In [1]: import numpy as np

In [2]: np.set_printoptions(suppress=True, linewidth=200)

In [3]: tidy = lambda a: np.round(a, 3) + 0

In [4]: mat = np.loadtxt("m.csv", delimiter=",")

In [5]: mat
Out[5]: 
array([[ 0.15, -0.85, -0.2 , -0.45, -0.3 ,  0.3 ],
       [-0.18,  1.02,  0.24,  0.54,  0.36, -0.36],
       [-0.6 ,  3.4 ,  0.8 ,  1.8 ,  1.2 , -1.2 ],
       [-0.21,  1.19,  0.28,  0.63,  0.42, -0.42]])

In [6]: Uu, sigma, Vh = np.linalg.svd(mat)

In [7]: vecs = Vh[:(sigma > 1e-8).sum()]

In [8]: rng = np.random.default_rng(981493)

In [9]: vec = mat[1] + 3 * mat[0] + rng.integers(2) * np.eye(6)[3]

In [10]: tidy(vec)
Out[10]: array([ 0.27, -1.53, -0.36,  0.19, -0.54,  0.54])

In [11]: tidy(np.linalg.norm(vec - vecs.T @ vecs @ vec))
Out[11]: np.float64(0.909)

In [12]: Uu, sigma, Vh = np.linalg.svd(mat)

In [13]: tidy(sigma)
Out[13]: array([4.88, 0.  , 0.  , 0.  ])

In [14]: np.argmax(sigma[:-1] / (sigma[1:] + 1e-6)) + 1
Out[14]: np.int64(1)

In [15]: B = Uu[:, :1] @ np.diag(sigma[:1]) @ Vh[:1]

In [16]: tidy(np.abs(mat - B).max())
Out[16]: np.float64(0.0)

In [17]: tidy(mat @ np.linalg.pinv(mat) @ mat)
Out[17]: 
array([[ 0.15, -0.85, -0.2 , -0.45, -0.3 ,  0.3 ],
       [-0.18,  1.02,  0.24,  0.54,  0.36, -0.36],
       [-0.6 ,  3.4 ,  0.8 ,  1.8 ,  1.2 , -1.2 ],
       [-0.21,  1.19,  0.28,  0.63,  0.42, -0.42]])

In [18]: np.linalg.lstsq(mat[:-1].T, mat[-1])[2]
Out[18]: np.int32(1)

In [19]: tidy(np.trace(np.linalg.pinv(mat) @ mat))
Out[19]: np.float64(1.0)

In [20]: data = np.loadtxt("arr.csv", delimiter=",")

In [21]: data
Out[21]: 
array([[ -0.027,   6.951,   2.23 ,   0.529,   6.743],
       [  0.299,  -1.468,  -0.968,   0.093,  -1.894],
       [  0.038,  -1.074,  -1.435,   0.547,  -1.933],
       [ -0.356,   1.422,   0.427,   0.197,   1.802],
       [  0.318,   7.183,   2.726,   0.298,   7.177],
       [ -0.536,  -5.858,  -2.043,  -0.132,  -5.987],
       [ -0.093,  12.756,   5.226,   0.061,  12.823],
       [  0.128,  -4.696,  -2.38 ,  -0.011,  -5.081],
       [  0.44 ,  -0.083,   0.676,  -0.495,  -0.349],
       [  0.202,  -0.163,   0.389,  -0.043,   0.11 ],
       [  0.217,   3.763,   1.517,  -0.304,   3.05 ],
       [ -0.224,  -3.051,  -1.409,   0.113,  -3.272],
       [ -0.531, -10.834,  -4.247,   0.675, -10.992],
       [  0.531,   6.618,   3.595,   0.263,   7.05 ]])

In [22]: B = data + rng.integers(-2, 3, (14, 1)) @ rng.integers(-2, 3, (1, 5))

In [23]: tidy(B)
Out[23]: 
array([[  1.973,   2.951,   2.23 ,  -1.471,  10.743],
       [ -1.701,   2.532,  -0.968,   2.093,  -5.894],
       [ -0.962,   0.926,  -1.435,   1.547,  -3.933],
       [ -1.356,   3.422,   0.427,   1.197,  -0.198],
       [ -1.682,  11.183,   2.726,   2.298,   3.177],
       [  1.464,  -9.858,  -2.043,  -2.132,  -1.987],
       [  1.907,   8.756,   5.226,  -1.939,  16.823],
       [  0.128,  -4.696,  -2.38 ,  -0.011,  -5.081],
       [  1.44 ,  -2.083,   0.676,  -1.495,   1.651],
       [  1.202,  -2.163,   0.389,  -1.043,   2.11 ],
       [ -0.783,   5.763,   1.517,   0.696,   1.05 ],
       [  1.776,  -7.051,  -1.409,  -1.887,   0.728],
       [ -0.531, -10.834,  -4.247,   0.675, -10.992],
       [  1.531,   4.618,   3.595,  -0.737,   9.05 ]])

In [24]: tidy(np.linalg.svd(B - data, compute_uv=False))
Out[24]: array([17.321,  0.   ,  0.   ,  0.   ,  0.   ])

In [25]: tidy(B - data)
Out[25]: 
array([[ 2., -4.,  0., -2.,  4.],
       [-2.,  4.,  0.,  2., -4.],
       [-1.,  2.,  0.,  1., -2.],
       [-1.,  2.,  0.,  1., -2.],
       [-2.,  4.,  0.,  2., -4.],
       [ 2., -4.,  0., -2.,  4.],
       [ 2., -4.,  0., -2.,  4.],
       [ 0.,  0.,  0.,  0.,  0.],
       [ 1., -2.,  0., -1.,  2.],
       [ 1., -2.,  0., -1.,  2.],
       [-1.,  2.,  0.,  1., -2.],
       [ 2., -4.,  0., -2.,  4.],
       [ 0.,  0.,  0.,  0.,  0.],
       [ 1., -2.,  0., -1.,  2.]])

In [26]: cov = np.cov(B, rowvar=False)

In [27]: tidy(np.polyfit(B[:, 1], B[:, 4], 1))
Out[27]: array([0.671, 1.066])

In [28]: tidy(np.corrcoef(B.T))
Out[28]: 
array([[ 1.   , -0.258,  0.271, -0.97 ,  0.58 ],
       [-0.258,  1.   ,  0.845,  0.359,  0.62 ],
       [ 0.271,  0.845,  1.   , -0.171,  0.922],
       [-0.97 ,  0.359, -0.171,  1.   , -0.49 ],
       [ 0.58 ,  0.62 ,  0.922, -0.49 ,  1.   ]])

In [29]: tidy(np.linalg.eigvalsh(cov)[::-1])
Out[29]: array([85.156, 22.427,  0.213,  0.09 ,  0.053])

In [30]: tidy(B.std(axis=0))
Out[30]: array([1.381, 6.428, 2.497, 1.511, 6.963])

In [31]: np.argwhere(np.triu(np.abs(np.corrcoef(B.T)) > 0.8, 1))
Out[31]: 
array([[0, 3],
       [1, 2],
       [2, 4]])

In [32]: Ac = data - data.mean(axis=0)

In [33]: vecs = np.linalg.svd(Ac)[2][:1]

In [34]: B = Ac - Ac @ vecs.T @ vecs

In [35]: tidy(np.diag(vecs.T @ vecs))
Out[35]: array([0.   , 0.453, 0.077, 0.   , 0.47 ])

In [36]: tidy(np.cov(Ac @ vecs.T, rowvar=False))
Out[36]: np.float64(84.76)

In [37]: cov = np.cov(data, rowvar=False)

In [38]: cov.shape
Out[38]: (5, 5)

In [39]: np.argwhere(np.triu(np.abs(np.corrcoef(data.T)) > 0.8, 1))
Out[39]: 
array([[1, 2],
       [1, 4],
       [2, 4]])

In [40]: tidy(data.std(axis=0))
Out[40]: array([0.329, 5.974, 2.497, 0.314, 6.084])

In [41]: tidy(np.corrcoef(data.T))
Out[41]: 
array([[ 1.   ,  0.466,  0.493, -0.322,  0.455],
       [ 0.466,  1.   ,  0.98 , -0.057,  0.998],
       [ 0.493,  0.98 ,  1.   , -0.148,  0.985],
       [-0.322, -0.057, -0.148,  1.   , -0.053],
       [ 0.455,  0.998,  0.985, -0.053,  1.   ]])

In [42]: tidy(np.polyfit(data[:, 3], data[:, 1], 1))
Out[42]: array([-1.086,  0.958])

In [43]: feats = np.loadtxt("data.csv", delimiter=",")

In [44]: feats
Out[44]: 
array([[-0.573,  2.19 ,  0.281],
       [-0.447,  2.433,  0.664],
       [-0.098,  2.59 ,  0.097],
       [-0.086,  0.309, -0.405],
       [-0.514,  5.222,  1.25 ],
       [-0.159,  2.636, -0.254],
       [ 0.344, -2.501, -0.766],
       [ 0.041, -1.962, -0.322],
       [-0.067, -0.11 , -0.341],
       [ 0.953, -4.93 , -0.474],
       [-0.592,  0.165,  0.539],
       [ 0.434, -4.81 , -0.424]])

In [45]: Ac = (feats - feats.mean(axis=0)) / feats.std(axis=0)

In [46]: np.argwhere(np.abs(Ac) > 2)
Out[46]: 
array([[4, 2],
       [9, 0]])

In [47]: Ac.std(axis=0)
Out[47]: array([1., 1., 1.])

In [48]: coef = np.linalg.lstsq(np.delete(Ac, 0, axis=1), Ac[:, 0])[0]

In [49]: np.abs(coef).argmax()
Out[49]: np.int64(0)

In [50]: tidy(1 - np.var(Ac[:, 0] - np.delete(Ac, 0, axis=1) @ coef))
Out[50]: np.float64(0.739)

In [51]: B = np.c_[feats[:, :1] @ np.array([[0]]), np.array([0, 3, 2, 3, 2, 1, 0, 2, 2, 0, 2, 3])]

In [52]: B
Out[52]: 
array([[0., 0.],
       [0., 3.],
       [0., 2.],
       [0., 3.],
       [0., 2.],
       [0., 1.],
       [0., 0.],
       [0., 2.],
       [0., 2.],
       [0., 0.],
       [0., 2.],
       [0., 3.]])

In [53]: np.linalg.matrix_rank(np.c_[feats, B])
Out[53]: np.int64(4)

In [54]: np.linalg.matrix_rank(B)
Out[54]: np.int64(1)

In [55]: tidy(np.linalg.norm(np.linalg.qr(feats)[0].T @ B, axis=0) ** 2 / ((B ** 2).sum(axis=0) + 1e-12))
Out[55]: array([0.   , 0.118])

In [56]: tidy(np.linalg.lstsq(feats, B[:, 0])[0])
Out[56]: array([0., 0., 0.])

In [57]: Z = feats[[1, 3]].astype(float)

In [58]: for _ in range(7):
    ...:     lab = np.linalg.norm(feats[:, None] - Z, axis=-1).argmin(axis=1)
    ...:     Z = np.array([feats[lab == j].mean(axis=0) for j in range(2)])
    ...: 

In [59]: lab
Out[59]: array([0, 0, 0, 1, 0, 0, 1, 1, 1, 1, 1, 1])

In [60]: np.abs(Z[1] - Z[0]).argmax()
Out[60]: np.int64(1)

In [61]: tidy(Z)
Out[61]: 
array([[-0.358,  3.014,  0.408],
       [ 0.147, -1.977, -0.313]])

In [62]: np.bincount(lab)
Out[62]: array([5, 7])

In [63]: np.linalg.matrix_rank(Z, rtol=0.1)
Out[63]: np.int64(1)

In [64]: [round(float(x), 3) for x in np.linalg.svd(Z, compute_uv=False)[:3]]
Out[64]: [3.661, 0.083]

In [65]: Ac = feats - feats.mean(axis=0)

In [66]: Uu, sigma, Vh = np.linalg.svd(Ac, full_matrices=False)

In [67]: np.abs(Vh[0]).argmax()
Out[67]: np.int64(1)

In [68]: np.linalg.matrix_rank(Ac)
Out[68]: np.int64(3)

In [69]: O, _ = np.linalg.qr(np.array([[-0.9, -0.1, -1.8], [-0.2, -0.7, 0.3], [0.0, -0.4, -0.1]]))

In [70]: arr = O[:, :3]

In [71]: tidy(arr)
Out[71]: 
array([[-0.976,  0.186,  0.112],
       [-0.217, -0.835, -0.505],
       [ 0.   , -0.517,  0.856]])

In [72]: # orthonormal columns

In [73]: vec = np.array([-1, 4, 2])

In [74]: target = arr @ vec

In [75]: tidy(target)
Out[75]: array([ 1.943, -4.135, -0.358])

In [76]: tidy(np.linalg.solve(arr.T, arr[2]))
Out[76]: array([0., 0., 1.])

In [77]: rank = np.linalg.matrix_rank(mat)

In [78]: rank
Out[78]: np.int64(1)

In [79]: N = np.linalg.svd(mat)[2][rank:].T

In [80]: N.shape
Out[80]: (6, 5)

In [81]: [int(np.linalg.matrix_rank(mat[:, :j + 1])) for j in range(6)]
Out[81]: [1, 1, 1, 1, 1, 1]

In [82]: tidy(mat @ N)
Out[82]: 
array([[0., 0., 0., 0., 0.],
       [0., 0., 0., 0., 0.],
       [0., 0., 0., 0., 0.],
       [0., 0., 0., 0., 0.]])

In [83]: cov = arr.T @ arr

In [84]: tidy(np.linalg.svd(arr, compute_uv=False) ** 2)
Out[84]: array([1., 1., 1.])

In [85]: tidy(np.kron(np.eye(2, dtype=int), arr))
Out[85]: 
array([[-0.976,  0.186,  0.112,  0.   ,  0.   ,  0.   ],
       [-0.217, -0.835, -0.505,  0.   ,  0.   ,  0.   ],
       [ 0.   , -0.517,  0.856,  0.   ,  0.   ,  0.   ],
       [ 0.   ,  0.   ,  0.   , -0.976,  0.186,  0.112],
       [ 0.   ,  0.   ,  0.   , -0.217, -0.835, -0.505],
       [ 0.   ,  0.   ,  0.   ,  0.   , -0.517,  0.856]])

In [86]: tidy(np.linalg.det(arr[::-1]))
Out[86]: np.float64(-1.0)

In [87]: tidy(np.linalg.eigvals(arr))
Out[87]: array([-0.978+0.209j, -0.978-0.209j,  1.   +0.j   ])

In [88]: tidy(np.linalg.det(2 * arr)), tidy(np.linalg.det(arr))
Out[88]: (np.float64(8.0), np.float64(1.0))

In [89]: E = np.load("mat.npy")

In [90]: E
Out[90]: 
array([[10,  2,  4],
       [ 2, 10,  3],
       [ 4,  3,  2]])

In [91]: f = np.array([4, 4, 3])

In [92]: np.array([np.convolve(row, f, "same") for row in E])
Out[92]: 
array([[48, 54, 22],
       [48, 58, 42],
       [28, 32, 17]])

In [93]: np.convolve(E[1], f)
Out[93]: array([ 8, 48, 58, 42,  9])

In [94]: np.correlate(E[1], E[2], "full")
Out[94]: array([ 4, 26, 44, 49, 12])

In [95]: w, vecs = np.linalg.eigh(E)

In [96]: vec = np.array([8, 6, 6])

In [97]: np.abs(E).sum(axis=1).max(), tidy(np.abs(w).max())
Out[97]: (np.int64(16), np.float64(14.048))

In [98]: tidy(vecs * np.maximum(w, 0) @ vecs.T)
Out[98]: 
array([[10.009,  2.006,  3.974],
       [ 2.006, 10.004,  2.983],
       [ 3.974,  2.983,  2.075]])

In [99]: cov = E.T @ E

In [100]: (E @ E.T).shape
Out[100]: (3, 3)

In [101]: tidy(np.linalg.eigvalsh(cov)[::-1])
Out[101]: array([197.336,  64.656,   0.008])

In [102]: np.diag(cov)
Out[102]: array([120, 113,  29])

In [103]: np.trace(cov), (E ** 2).sum()
Out[103]: (np.int64(262), np.int64(262))

In [104]: K = np.load("layer15.npy")

In [105]: K
Out[105]: 
array([[-2.245,  2.692, -1.186],
       [-1.754,  3.192, -0.979],
       [-1.508,  2.893, -0.965],
       [-1.951,  2.837, -1.171],
       [-2.126,  3.299, -0.709],
       [-2.03 ,  3.544, -0.368],
       [-1.997,  2.702, -1.115],
       [-2.198,  3.327, -1.685],
       [-2.221,  2.962, -0.744],
       [-3.46 ,  1.512, -3.187],
       [-3.112,  0.736, -2.73 ],
       [-2.85 ,  0.703, -3.39 ],
       [-2.581,  1.17 , -3.089],
       [-3.044,  1.03 , -3.144],
       [-2.705,  1.216, -3.159],
       [-2.804,  0.122, -2.771],
       [-2.665,  0.728, -3.24 ],
       [-2.856,  1.172, -2.644]])

In [106]: Ac = (K - K.mean(axis=0)) / K.std(axis=0)

In [107]: tidy(Ac.std(axis=0))
Out[107]: array([1., 1., 1.])

In [108]: coef = np.linalg.lstsq(np.delete(Ac, 1, axis=1), Ac[:, 1])[0]

In [109]: tidy(1 - np.var(Ac[:, 1] - np.delete(Ac, 1, axis=1) @ coef))
Out[109]: np.float64(0.847)

In [110]: np.abs(coef).argmax()
Out[110]: np.int64(1)

In [111]: vec = np.array([-1, -5, 0])

In [112]: target = K @ vec

In [113]: coef, lr = np.zeros(3), 1 / np.linalg.norm(K, 2) ** 2

In [114]: for i in range(6):
     ...:     coef -= lr * K.T @ (K @ coef - target)
     ...:     if i % 1 == 0: print(i, round(np.linalg.norm(K @ coef - target), 3))
     ...: 
0 23.121
1 19.287
2 16.103
3 13.462
4 11.274
5 9.465

In [115]: tidy(np.linalg.cond(K))
Out[115]: np.float64(15.081)

In [116]: M = np.load("x.npy")

In [117]: M
Out[117]: 
array([[0, 0, 1, 1, 0],
       [0, 0, 0, 1, 1],
       [1, 0, 0, 0, 0],
       [1, 1, 0, 0, 0],
       [0, 1, 0, 0, 0]])

In [118]: w, vecs = np.linalg.eigh(M)

In [119]: tidy(np.linalg.svd(M, compute_uv=False))
Out[119]: array([1.732, 1.732, 1.   , 1.   , 0.   ])

In [120]: tidy(vecs.T @ M @ vecs)
Out[120]: 
array([[-1.732,  0.   ,  0.   ,  0.   ,  0.   ],
       [ 0.   , -1.   ,  0.   ,  0.   ,  0.   ],
       [ 0.   ,  0.   ,  0.   ,  0.   ,  0.   ],
       [ 0.   ,  0.   ,  0.   ,  1.   ,  0.   ],
       [ 0.   ,  0.   ,  0.   ,  0.   ,  1.732]])

In [121]: np.unique(w.round(6) + 0, return_counts=True)[1]
Out[121]: array([1, 1, 1, 1, 1])

In [122]: (w > 1e-8).sum(), (w < -1e-8).sum()
Out[122]: (np.int64(2), np.int64(2))
